In [1]: import numpy as np

In [2]: np.set_printoptions(precision=2, suppress=True, linewidth=160, sign=" ")

In [3]: data = np.load("test1.npy")

In [4]: data
Out[4]: 
array([[ 0.,  0.,  5.],
       [ 0.,  0.,  0.],
       [ 5.,  0.,  0.]])

In [5]: vals, vecs = np.linalg.eigh(data)

In [6]: x0 = np.array([8, 3, 4])

In [7]: (np.sign(vecs[:, -1].round(6)) == np.sign(vecs[0, -1].round(6))).astype(int)
Out[7]: array([ 1,  0,  1])

In [8]: vecs * np.maximum(vals, 0) @ vecs.T
Out[8]: 
array([[ 2.5,  0. ,  2.5],
       [ 0. ,  0. ,  0. ],
       [ 2.5,  0. ,  2.5]])

In [9]: round(x0 @ data @ x0 / (x0 @ x0), 2), vals[0], vals[-1]
Out[9]: (np.float64(3.6), np.float64(-5.0), np.float64(5.0))

In [10]: np.linalg.eigvalsh(data[1:, 1:])
Out[10]: array([ 0.,  0.])

In [11]: np.round(vecs * np.abs(vals) @ vecs.T, 2) + 0
Out[11]: 
array([[ 5.,  0.,  0.],
       [ 0.,  0.,  0.],
       [ 0.,  0.,  5.]])

In [12]: np.abs(data).sum(axis=1).max(), np.abs(vals).max()
Out[12]: (np.float64(5.0), np.float64(5.0))

In [13]: X = np.load("out7.npy")

In [14]: X
Out[14]: 
array([[ 18, -12,  -6,   6],
       [-12,   8,   4,  -4],
       [ -6,   4,   2,  -2],
       [  6,  -4,  -2,   4]])

In [15]: left, sigma, vt = np.linalg.svd(X)

In [16]: vecs = vt[:(sigma > 1e-8).sum()]

In [17]: rng = np.random.default_rng(234944)

In [18]: x0 = X[0] + -2 * X[1] + rng.integers(2) * np.eye(4)[0]

In [19]: x0
Out[19]: array([ 42., -28., -14.,  14.])

In [20]: np.round(vecs.T @ vecs, 2) + 0
Out[20]: 
array([[ 0.64, -0.43, -0.21,  0.  ],
       [-0.43,  0.29,  0.14,  0.  ],
       [-0.21,  0.14,  0.07,  0.  ],
       [ 0.  ,  0.  ,  0.  ,  1.  ]])

In [21]: np.linalg.matrix_rank(np.vstack([X, x0]))
Out[21]: np.int64(2)

In [22]: K = np.loadtxt("sample15.csv", delimiter=",")

In [23]: K
Out[23]: 
array([[ -5.,  20.,  -2.,   8.],
       [ 20., -20.,   8.,  -8.],
       [ -5.,  20.,  -4.,  16.],
       [ 20., -20.,  16., -16.]])

In [24]: np.kron(np.eye(2, dtype=int), K)
Out[24]: 
array([[ -5.,  20.,  -2.,   8.,  -0.,   0.,  -0.,   0.],
       [ 20., -20.,   8.,  -8.,   0.,  -0.,   0.,  -0.],
       [ -5.,  20.,  -4.,  16.,  -0.,   0.,  -0.,   0.],
       [ 20., -20.,  16., -16.,   0.,  -0.,   0.,  -0.],
       [ -0.,   0.,  -0.,   0.,  -5.,  20.,  -2.,   8.],
       [  0.,  -0.,   0.,  -0.,  20., -20.,   8.,  -8.],
       [ -0.,   0.,  -0.,   0.,  -5.,  20.,  -4.,  16.],
       [  0.,  -0.,   0.,  -0.,  20., -20.,  16., -16.]])

In [25]: np.einsum("ij,ji->", K, K)
Out[25]: np.float64(2989.0)

In [26]: round(float(np.linalg.eigvals(K).sum().real), 2)
Out[26]: -45.0

In [27]: np.round(np.linalg.det(2 * K), 2), np.round(np.linalg.det(K), 2)
Out[27]: (np.float64(230400.0), np.float64(14400.0))

In [28]: f = np.array([-2, 1, -1])

In [29]: np.cross(K[3, :3], K[2, :3])
Out[29]: array([-240.,    0.,  300.])

In [30]: np.polyval(f, K[3])
Out[30]: array([-781., -821., -497., -529.])

In [31]: np.convolve(K[3], f)
Out[31]: array([-40.,  60., -72.,  68., -32.,  16.])

In [32]: np.array([np.convolve(row, f, "same") for row in K])
Out[32]: 
array([[-45.,  29., -38.,  10.],
       [ 60., -56.,  44., -16.],
       [-45.,  33., -56.,  20.],
       [ 60., -72.,  68., -32.]])

In [33]: q = K.astype(float).copy()

In [34]: for j in range(4):
    ...:     q[:, j] -= q[:, :j] @ (q[:, :j].T @ q[:, j])
    ...:     q[:, j] /= np.linalg.norm(q[:, j])
    ...: 

In [35]: q
Out[35]: 
array([[-0.17,  0.69,  0.17, -0.69],
       [ 0.69,  0.17, -0.69, -0.17],
       [-0.17,  0.69, -0.17,  0.69],
       [ 0.69,  0.17,  0.69,  0.17]])

In [36]: np.round(q.T @ K, 2) + 0
Out[36]: 
array([[ 29.15, -34.3 ,  17.49, -20.58],
       [  0.  ,  20.58,   0.  ,  12.35],
       [  0.  ,   0.  ,   5.83,  -6.86],
       [  0.  ,   0.  ,   0.  ,   4.12]])

In [37]: T = np.stack([K, 5 * K, K[::-1]])

In [38]: np.linalg.norm(T, axis=(1, 2))
Out[38]: array([  58.57,  292.83,   58.57])

In [39]: np.einsum("bij,cij->bc", T, T)
Out[39]: 
array([[  3430.,  17150.,  -2640.],
       [ 17150.,  85750., -13200.],
       [ -2640., -13200.,   3430.]])

In [40]: (T @ K.T).shape
Out[40]: (3, 4, 4)

In [41]: F = np.array([[3, 1, 3], [3, 3, 1], [1, 3, 3]])

In [42]: F
Out[42]: 
array([[ 3,  1,  3],
       [ 3,  3,  1],
       [ 1,  3,  3]])

In [43]: x0 = np.array([-1, 3, 1])

In [44]: rhs = F @ x0

In [45]: rhs
Out[45]: array([  3,   7,  11])

In [46]: np.linalg.solve(F, 5 * rhs)
Out[46]: array([-5., 15.,  5.])

In [47]: np.linalg.solve(F, rhs + F[:, 2])
Out[47]: array([-1.,  3.,  2.])

In [48]: np.linalg.solve(F.T, F[1])
Out[48]: array([ 0.,  1.,  0.])

In [49]: cov = F.T @ F

In [50]: np.diag(cov)
Out[50]: array([ 19,  19,  19])

In [51]: np.linalg.svd(F, compute_uv=False) ** 2
Out[51]: array([ 49.,   4.,   4.])

In [52]: f, g = F[0], F[2]

In [53]: f @ g
Out[53]: np.int64(15)

In [54]: f @ f
Out[54]: np.int64(19)

In [55]: p = (f @ g) / (f @ f) * f

In [56]: round(np.linalg.norm(f + g) ** 2 + np.linalg.norm(f - g) ** 2, 2)
Out[56]: np.float64(76.0)

In [57]: p
Out[57]: array([ 2.37,  0.79,  2.37])

In [58]: f = np.array([-9, 8, -8, 9])

In [59]: out = K + np.outer(f, np.eye(4)[0])

In [60]: np.linalg.matrix_rank(out - K)
Out[60]: np.int64(1)

In [61]: out
Out[61]: 
array([[-14.,  20.,  -2.,   8.],
       [ 28., -20.,   8.,  -8.],
       [-13.,  20.,  -4.,  16.],
       [ 29., -20.,  16., -16.]])

In [62]: (out + out.T) / 2
Out[62]: 
array([[-14. ,  24. ,  -7.5,  18.5],
       [ 24. , -20. ,  14. , -14. ],
       [ -7.5,  14. ,  -4. ,  16. ],
       [ 18.5, -14. ,  16. , -16. ]])

In [63]: round(np.abs(np.linalg.eigvals(out)).max(), 2)
Out[63]: np.float64(58.43)

In [64]: np.trace(out)
Out[64]: np.float64(-54.0)

In [65]: out.inv()
---------------------------------------------------------------------------
AttributeError                            Traceback (most recent call last)
Cell In[65], line 1
----> 1 out.inv()

AttributeError: 'numpy.ndarray' object has no attribute 'inv'

In [66]: assert out == out.T
---------------------------------------------------------------------------
ValueError                                Traceback (most recent call last)
Cell In[66], line 1
----> 1 assert out == out.T

ValueError: The truth value of an array with more than one element is ambiguous. Use a.any() or a.all()

In [67]: np.allclose(out @ out.T, out.T @ out)
Out[67]: False

In [68]: (out - out.T) / 2
Out[68]: 
array([[  0. ,  -4. ,   5.5, -10.5],
       [  4. ,   0. ,  -6. ,   6. ],
       [ -5.5,   6. ,   0. ,   0. ],
       [ 10.5,  -6. ,   0. ,   0. ]])

In [69]: J = np.load("a.npy")

In [70]: J
Out[70]: 
array([[-3, -3, -3],
       [ 2,  2,  2],
       [-3, -3, -3],
       [-1, -1, -1]])

In [71]: # columns 0 and 1 are equal

In [72]: left, sigma, vt = np.linalg.svd(J)

In [73]: vecs = vt[:(sigma > 1e-8).sum()]

In [74]: x0 = J[1] + 2 * J[2] + rng.integers(2) * np.eye(3)[1]

In [75]: x0
Out[75]: array([-4., -4., -4.])

In [76]: np.linalg.matrix_rank(np.vstack([J, x0]))
Out[76]: np.int64(1)

In [77]: vecs.T @ vecs
Out[77]: 
array([[ 0.33,  0.33,  0.33],
       [ 0.33,  0.33,  0.33],
       [ 0.33,  0.33,  0.33]])

In [78]: np.round(np.linalg.norm(x0 - vecs.T @ vecs @ x0), 2)
Out[78]: np.float64(0.0)

In [79]: np.allclose(vecs.T @ vecs @ x0, x0)
Out[79]: True

In [80]: np.diag(vecs.T @ vecs)
Out[80]: array([ 0.33,  0.33,  0.33])
